>>> import numpy as np
>>> import numpy.linalg as la
>>> np.set_printoptions(precision=2, suppress=True, linewidth=200, sign=" ")
>>> rnd = lambda a: np.round(a, 2) + 0
>>> X = np.load("arr.npy")
>>> print(X)
[[ 0.35 -0.06  0.64]
 [-0.45  0.08 -0.76]
 [-0.24  0.04 -0.46]
 [-0.97  0.35 -1.  ]
 [-0.97  0.35 -1.  ]
 [ 0.79 -0.18  0.98]
 [-0.12  0.02 -0.24]
 [ 0.35 -0.06  0.64]
 [-0.99  0.41 -1.  ]
 [ 0.99 -0.41  1.  ]
 [-0.97  0.35 -1.  ]]
>>> x = np.array([3, -3, 3])
>>> target = X @ x
>>> print(rnd(la.lstsq(X, target)[0]))
[ 3. -3.  3.]
>>> rng = np.random.default_rng(92831)
>>> target = target + 0.3 * rng.normal(size=11)
>>> print(rnd(target))
[ 2.97 -4.05 -2.05 -6.89 -7.07  5.86 -1.45  2.92 -7.09  6.55 -6.63]
>>> coef, *_ = la.lstsq(X, target)
>>> print(rnd(X.T @ (target - X @ coef)))
[ 0.  0.  0.]
>>> print(coef.round())
[ 5.  1.  2.]
>>> D = la.norm(X[:, None] - X[None], axis=-1)
>>> print((D + 1e9 * np.eye(11)).round(6).argmin(axis=1))
[ 7  2  6  4  3  9  2  0  3  5  3]
>>> print(rnd(la.norm(X - X.mean(axis=0), axis=1)))
[ 1.02  0.61  0.27  1.14  1.14  1.56  0.11  1.02  1.17  1.76  1.14]
>>> print(np.unravel_index(D.round(6).argmax(), D.shape))
(np.int64(8), np.int64(9))
>>> print(la.matrix_rank(D ** 2))
5
>>> print(D[4].round(6).argsort(kind="stable")[:4])
[  3   4  10   8]
>>> print(D.shape)
(11, 11)
>>> print(D.mean(axis=1).argmax())
9
>>> z = X[:, 1] > np.median(X[:, 1])
>>> r0 = X[z].mean(axis=0) - X[~z].mean(axis=0)
>>> print(z.astype(int))
[ 0  1  0  1  1  0  0  0  1  0  1]
>>> print(rnd(r0))
[-1.22  0.42 -1.38]
>>> print(((X - X.mean(axis=0)) @ r0 > 0).astype(int))
[ 0  1  1  1  1  0  0  0  1  0  1]
>>> def softmax(z):
...     e = np.exp(z - z.max(axis=-1, keepdims=True))
...     return e / e.sum(axis=-1, keepdims=True)
... 
>>> print(rnd(softmax(10 * X[10])))
[ 0.  1.  0.]
>>> print(rnd(softmax(X[10])))
[ 0.18  0.66  0.17]
>>> print(rnd(softmax(X).sum(axis=1)))
[ 1.  1.  1.  1.  1.  1.  1.  1.  1.  1.  1.]
>>> S = X @ X.T / np.sqrt(3)
>>> print(rnd(softmax(S)))
[[ 0.13  0.06  0.07  0.05  0.05  0.16  0.08  0.13  0.05  0.17  0.05]
 [ 0.05  0.11  0.09  0.14  0.14  0.04  0.08  0.05  0.14  0.03  0.14]
 [ 0.06  0.1   0.09  0.12  0.12  0.05  0.09  0.06  0.12  0.05  0.12]
 [ 0.03  0.1   0.08  0.17  0.17  0.02  0.06  0.03  0.17  0.02  0.17]
 [ 0.03  0.1   0.08  0.17  0.17  0.02  0.06  0.03  0.17  0.02  0.17]
 [ 0.14  0.04  0.06  0.03  0.03  0.21  0.07  0.14  0.03  0.24  0.03]
 [ 0.08  0.1   0.09  0.11  0.11  0.07  0.09  0.08  0.11  0.07  0.11]
 [ 0.13  0.06  0.07  0.05  0.05  0.16  0.08  0.13  0.05  0.17  0.05]
 [ 0.03  0.1   0.08  0.17  0.17  0.02  0.06  0.03  0.17  0.01  0.17]
 [ 0.14  0.04  0.05  0.02  0.02  0.22  0.06  0.14  0.02  0.26  0.02]
 [ 0.03  0.1   0.08  0.17  0.17  0.02  0.06  0.03  0.17  0.02  0.17]]
>>> print(rnd(softmax(S)[10] @ X))
[-0.68  0.24 -0.73]
>>> mat = 0.9 ** np.abs(np.subtract.outer(np.arange(3), np.arange(3)))
>>> print(mat)
[[ 1.    0.9   0.81]
 [ 0.9   1.    0.9 ]
 [ 0.81  0.9   1.  ]]
>>> P = np.triu(np.array([[-1, 1, 1], [4, 0, -3], [2, 4, -2]]), 1) + np.eye(3)
>>> B = P @ mat @ la.inv(P)
>>> print(rnd(B))
[[ 2.71  0.09  0.27]
 [-1.53 -0.17 -1.08]
 [ 0.81  0.09  0.46]]
>>> print(rnd(la.det(B)))
0.04
>>> print(rnd(P @ mat - mat @ P))
[[ 1.71  0.9   3.6 ]
 [-2.43 -3.6  -0.9 ]
 [ 0.   -0.81  1.89]]
>>> print(np.trace(B), np.trace(mat))
3.0 3.0
